% python3 -q
>>> import numpy as np
>>> import numpy.linalg as la
>>> np.set_printoptions(suppress=True, linewidth=200)
>>> m1 = np.load("run2.npy")
>>> m1
array([[ 0. ,  1. , -0.6],
       [-0.7, -0.4, -2. ],
       [-0.1, -0.5, -0.3],
       [-0.9, -0.6,  0.3],
       [ 1. , -1. , -0.7],
       [-0.6,  0.8, -0.3],
       [ 0.9, -1.9,  0. ],
       [ 1.6, -1.2, -1.2],
       [ 0.2, -0.8,  0. ],
       [-1.1, -0.7,  0.4],
       [ 0.1,  0.1, -0.4],
       [ 0. , -1.1,  0. ],
       [ 5. , -5.5,  7.5],
       [ 0.4, -1.5,  1.6],
       [ 1.7, -1.4,  0.8],
       [ 1. ,  0.7,  0.7],
       [ 0.5,  0.2,  0.8],
       [ 1.2,  0.2, -0.9],
       [-1.1,  1. , -0.1],
       [-0.4, -0.3, -0.3],
       [ 0. , -1.1,  2.1],
       [-0.4,  1.7,  0.2],
       [ 0.4, -1.5,  0.3],
       [ 0.6,  0. ,  0. ],
       [-1.1,  1.4,  0.6]])
>>> Xs = m1 - m1.mean(axis=0)
>>> Uu, sig, Vt = la.svd(Xs, full_matrices=False)
>>> np.abs(Vt[0]).argmax()
np.int64(2)
>>> (np.sign(Uu[:, 0]) == np.sign(Uu[0, 0])).astype(int)
array([1, 1, 1, 1, 1, 1, 0, 1, 1, 1, 1, 1, 0, 0, 0, 1, 0, 1, 1, 1, 0, 1, 0, 1, 1])
>>> round(float((sig ** 2).sum() ** 2 / (sig ** 4).sum()), 2)
1.51
>>> np.abs(Uu[:, 0]).argmax()
np.int64(12)
>>> np.round(Vt[0] * np.sign(Vt[0, np.abs(Vt[0]).argmax()]), 2)
array([ 0.47, -0.55,  0.68])
>>> np.searchsorted(np.cumsum(sig ** 2) / (sig ** 2).sum(), 0.9) + 1
np.int64(2)
>>> sig.round(2)
array([11.25,  4.56,  3.26])
>>> B = m1 / la.norm(m1, axis=1, keepdims=True)
>>> gram = B @ B.T
>>> np.argwhere(np.triu(np.abs(gram) > 0.95, 1))
array([[ 1, 16],
       [ 3,  9],
       [ 4,  7],
       [ 4, 24],
       [ 5, 14],
       [ 5, 18],
       [ 6,  8],
       [ 6, 21],
       [ 6, 22],
       [ 8, 11],
       [ 8, 21],
       [ 8, 22],
       [11, 21],
       [14, 18],
       [15, 19],
       [21, 22]])
>>> np.round(la.norm(B, axis=1), 2)
array([1., 1., 1., 1., 1., 1., 1., 1., 1., 1., 1., 1., 1., 1., 1., 1., 1., 1., 1., 1., 1., 1., 1., 1., 1.])
>>> round(la.norm(m1[15] - m1[23]), 2)
np.float64(1.07)
>>> round(float(la.norm(m1) ** 2 / la.norm(m1, 2) ** 2), 2)
1.23
>>> m1[15] @ m1[23]
np.float64(0.6)
>>> z = m1[:, 0] > np.median(m1[:, 0])
>>> f = m1[z].mean(axis=0) - m1[~z].mean(axis=0)
>>> f.round(2)
array([ 1.69, -1.24,  0.77])
>>> z.astype(int)
array([0, 0, 0, 0, 1, 0, 1, 1, 1, 0, 0, 0, 1, 1, 1, 1, 1, 1, 0, 0, 0, 0, 1, 1, 0])
>>> mat = np.loadtxt("m.csv", delimiter=",")
>>> mat
array([[-19.41, -10.53,   0.14],
       [-20.86, -11.37,   0.05],
       [-19.2 ,  -9.97,   1.14],
       [-19.89, -10.09,  -0.38],
       [-19.05,  -8.68,   0.69],
       [-20.76,  -8.84,   1.67],
       [-20.48,  -9.97,   1.33],
       [-20.22, -10.66,   0.62],
       [-18.98, -10.61,  -0.25],
       [-21.09,  -9.53,   1.68],
       [-18.99, -10.87,   0.08],
       [-18.84, -10.57,  -0.49]])
>>> round(np.log10(la.cond(mat)))
2
>>> np.round(np.abs(la.svd(mat)[2][-1]), 2)
array([0.32, 0.58, 0.75])
>>> np.argsort(-la.norm(mat, axis=0).round(6), kind="stable")[:3]
array([0, 1, 2])
>>> la.cond(mat) > 100
np.False_
>>> x0 = np.array([1, 0, 0])
>>> mat * x0
array([[-19.41,  -0.  ,   0.  ],
       [-20.86,  -0.  ,   0.  ],
       [-19.2 ,  -0.  ,   0.  ],
       [-19.89,  -0.  ,  -0.  ],
       [-19.05,  -0.  ,   0.  ],
       [-20.76,  -0.  ,   0.  ],
       [-20.48,  -0.  ,   0.  ],
       [-20.22,  -0.  ,   0.  ],
       [-18.98,  -0.  ,  -0.  ],
       [-21.09,  -0.  ,   0.  ],
       [-18.99,  -0.  ,   0.  ],
       [-18.84,  -0.  ,  -0.  ]])
>>> la.norm(mat @ x0) <= la.norm(mat, 2) * la.norm(x0) + 1e-9
np.True_
>>> E = np.loadtxt("test5.csv", delimiter=",")
>>> E
array([[11.14, -6.85,  6.44],
       [ 8.47, -6.27,  5.4 ],
       [ 8.86, -6.08,  6.09],
       [ 8.49, -5.93,  5.79],
       [ 9.52, -5.81,  7.3 ],
       [ 8.65, -5.48,  7.54],
       [ 9.48, -6.36,  6.46],
       [10.61, -3.9 ,  5.04],
       [ 9.36, -6.71,  5.25],
       [10.98, -6.97,  6.51],
       [ 8.82, -7.78,  7.  ],
       [ 9.18, -5.02,  5.19],
       [10.32, -4.51,  5.92]])
>>> gram = np.cov(E, rowvar=False)
>>> np.median(E, axis=0)
array([ 9.36, -6.08,  6.09])
>>> np.round(np.corrcoef(E.T), 2)
array([[ 1.  ,  0.13, -0.06],
       [ 0.13,  1.  , -0.39],
       [-0.06, -0.39,  1.  ]])
>>> np.round(np.corrcoef(E[:, 2], E[:, 0])[0, 1], 2)
np.float64(-0.06)
>>> gram.shape
(3, 3)
>>> np.argsort(-E.std(axis=0).round(6), kind="stable")
array([1, 0, 2])
>>> np.argwhere(np.triu(np.abs(np.corrcoef(E.T)) > 0.8, 1))
array([], shape=(0, 2), dtype=int64)
>>> np.round(np.polyfit(E[:, 2], E[:, 0], 1), 2)
array([-0.07,  9.95])
>>> Xs = (E - E.mean(axis=0)) / E.std(axis=0)
>>> np.argwhere(np.abs(Xs) > 2)
array([[7, 1]])
>>> np.round(Xs.std(axis=0), 2)
array([1., 1., 1.])
>>> b = la.lstsq(np.delete(Xs, 2, axis=1), Xs[:, 2])[0]
>>> round(1 - np.var(Xs[:, 2] - np.delete(Xs, 2, axis=1) @ b), 2)
np.float64(0.15)
>>> b.round(2)
array([-0.01, -0.39])
>>> np.abs(b).argmax()
np.int64(1)
>>> X = np.loadtxt("block12.csv", delimiter=",")
>>> X
array([[3., 2.],
       [1., 2.]])
>>> f = np.array([-3, -3])
>>> B = X + np.outer(f, np.eye(2)[0])
>>> round(float(la.det(B) / la.det(X)), 2), round(float(1 + la.solve(X, f)[0]), 2)
(1.0, 1.0)
>>> B = np.array([[1, 0], [1, 1]])
>>> M = np.tile(B, (2, 2))
>>> M
array([[1, 0, 1, 0],
       [1, 1, 1, 1],
       [1, 0, 1, 0],
       [1, 1, 1, 1]])
>>> rng = np.random.default_rng(980784)
>>> B = mat + rng.integers(-2, 3, (12, 1)) @ rng.integers(-2, 3, (1, 3))
>>> B.round(2)
array([[-19.41, -14.53,   0.14],
       [-20.86,  -7.37,   0.05],
       [-19.2 ,  -7.97,   1.14],
       [-19.89,  -6.09,  -0.38],
       [-19.05,  -6.68,   0.69],
       [-20.76, -12.84,   1.67],
       [-20.48,  -5.97,   1.33],
       [-20.22, -12.66,   0.62],
       [-18.98, -10.61,  -0.25],
       [-21.09, -11.53,   1.68],
       [-18.99, -12.87,   0.08],
       [-18.84, -10.57,  -0.49]])
>>> np.round(la.svd(B - mat, compute_uv=False), 2)
array([10.,  0.,  0.])
>>> la.matrix_rank(B - mat, tol=1e-8)
np.int64(1)
>>> Uu, sig, Vt = la.svd(M)
>>> vecs = Vt[:(sig > 1e-8).sum()]
>>> x0 = M[2] + 4 * M[0] + rng.integers(2) * np.eye(4)[3]
>>> x0
array([5., 0., 5., 1.])
>>> np.round(vecs.T @ vecs, 2) + 0
array([[0.5, 0. , 0.5, 0. ],
       [0. , 0.5, 0. , 0.5],
       [0.5, 0. , 0.5, 0. ],
       [0. , 0.5, 0. , 0.5]])
>>> la.matrix_rank(np.vstack([M, x0]))
np.int64(3)
>>> f, g = M[0], M[2]
>>> f @ g
np.int64(2)
>>> pr = (f @ g) / (f @ f) * f
>>> (g - pr) @ f
np.float64(0.0)
>>> B = M + rng.integers(-2, 3, (4, 2)) @ rng.integers(-2, 3, (2, 4))
>>> B
array([[-2,  2,  3,  2],
       [ 0,  1, -1, -1],
       [ 3, -2, -3, -4],
       [ 2,  1,  3,  3]])
>>> np.abs(B - M).sum(axis=1)
array([ 9,  5, 12,  5])
>>> la.matrix_rank(B - M, tol=1e-8)
np.int64(2)
>>> data = np.array([[-2, -1, 0, 0, 0, 0],
...     [0, -1, 0, 0, 0, 0],
...     [-2, 2, 0, 0, 0, 0],
...     [0, 0, -2, -1, 0, 0],
...     [0, 0, 0, -1, 0, 0],
...     [0, 0, -2, 2, 0, 0],
...     [0, 0, 0, 0, -2, -1],
...     [0, 0, 0, 0, 0, -1],
...     [0, 0, 0, 0, -2, 2]])
>>> x0 = np.array([-1, -1, 0, 0, -1, -2])
>>> rhs = data @ x0
>>> np.round(la.solve(data.T @ data, data.T @ rhs), 2)
array([-1., -1.,  0.,  0., -1., -2.])
>>> np.round(la.lstsq(data, rhs)[0], 2)
array([-1., -1.,  0.,  0., -1., -2.])
>>> rhs = rhs + 0.02 * rng.normal(size=9)
>>> rhs.round(2) + 0
array([ 3.02,  0.98,  0.01, -0.02,  0.  ,  0.  ,  3.98,  2.01, -2.02])
>>> b, *_ = la.lstsq(data, rhs)
>>> b.round()
array([-1., -1.,  0.,  0., -1., -2.])
>>> np.round(data.T @ (rhs - data @ b), 2) + 0
array([0., 0., 0., 0., 0., 0.])
>>> b.round(2)
array([-1.01, -1.  ,  0.01,  0.01, -0.99, -2.  ])
>>> [round(float(la.norm(la.solve(data.T @ data + lam * np.eye(6), data.T @ rhs))), 2) for lam in (0, 1, 10, 100)]
[2.65, 2.19, 0.86, 0.12]
>>> Xs = (m1 - m1.mean(axis=0)) / m1.std(axis=0)
>>> np.argwhere(np.abs(Xs) > 2)
array([[12,  0],
       [12,  1],
       [12,  2]])
>>> np.round(Xs.std(axis=0), 2)
array([1., 1., 1.])
>>> b = la.lstsq(np.delete(Xs, 1, axis=1), Xs[:, 1])[0]
>>> np.abs(b).argmax()
np.int64(0)
>>> basis = np.array([[-1, -1, 1], [-1, 2, -2]])
>>> W0 = np.repeat(basis, 19 // 2, axis=0)
>>> W0 = W0 + 0.05 * rng.normal(size=W0.shape)
>>> W0.round(2)
array([[-1.04, -1.04,  1.05],
       [-1.02, -0.95,  0.89],
       [-0.97, -0.93,  1.  ],
       [-1.02, -1.04,  0.95],
       [-1.01, -1.04,  0.99],
       [-1.01, -1.04,  1.02],
       [-1.05, -1.  ,  0.93],
       [-0.94, -1.05,  0.97],
       [-0.96, -0.97,  1.  ],
       [-0.99,  1.98, -1.94],
       [-1.04,  2.08, -2.05],
       [-0.98,  2.01, -2.08],
       [-1.05,  1.92, -2.03],
       [-1.02,  1.95, -1.84],
       [-1.09,  1.95, -2.  ],
       [-1.04,  2.11, -1.98],
       [-1.04,  2.05, -2.05],
       [-1.06,  1.96, -2.  ]])
>>> round(la.norm(W0, 2) / la.norm(W0), 2)
np.float64(0.92)
>>> la.cond(W0) > 100
np.False_
>>> la.matrix_rank(W0, rtol=0.1)
np.int64(2)
>>> Xs = (W0 - W0.mean(axis=0)) / W0.std(axis=0)
>>> np.argwhere(np.abs(Xs) > 2)
array([[7, 0]])
>>> np.round(Xs.std(axis=0), 2)
array([1., 1., 1.])
>>> b = la.lstsq(np.delete(Xs, 2, axis=1), Xs[:, 2])[0]
>>> b.round(2)
array([ 0.01, -0.99])
>>> D = la.norm(W0[:, None] - W0[None], axis=-1)
>>> np.unravel_index(D.round(6).argmax(), D.shape)
(np.int64(0), np.int64(10))
>>> D.shape
(18, 18)
>>> D[6].round(2)
array([0.13, 0.07, 0.13, 0.06, 0.08, 0.11, 0.  , 0.13, 0.12, 4.14, 4.29, 4.26, 4.16, 4.04, 4.16, 4.25, 4.26, 4.16])
>>> la.matrix_rank(D ** 2)
np.int64(5)
>>> np.round(la.norm(W0 - W0.mean(axis=0), axis=1), 2)
array([2.19, 2.02, 2.08, 2.12, 2.14, 2.17, 2.08, 2.14, 2.11, 2.06, 2.21, 2.18, 2.09, 1.97, 2.08, 2.18, 2.19, 2.09])
>>> feats = np.array([[-0.83, 0.11, -6.08],
...     [-1.3, -0.34, 0.17],
...     [-1.03, 0.91, 0.25],
...     [0.16, 1.53, 4.93],
...     [0.92, -0.76, 0.01],
...     [0.84, -1.07, -1.29],
...     [-2.58, 1.86, -3.51],
...     [-2.88, 0.95, 1.09],
...     [-1.25, 0.24, -0.82],
...     [-0.67, -0.34, 1.62]])
>>> D = la.norm(feats[:, None] - feats[None], axis=-1)
>>> la.matrix_rank(D ** 2)
np.int64(5)
>>> np.flatnonzero(D[7] < D.mean() / 2)
array([7])
>>> D[7].round(6).argsort(kind="stable")[:4]
array([7, 2, 1, 8])
>>> (D + 1e9 * np.eye(10)).round(6).argmin(axis=1)
array([6, 8, 1, 9, 5, 4, 8, 2, 1, 1])
>>> D.mean(axis=1).argmax()
np.int64(0)
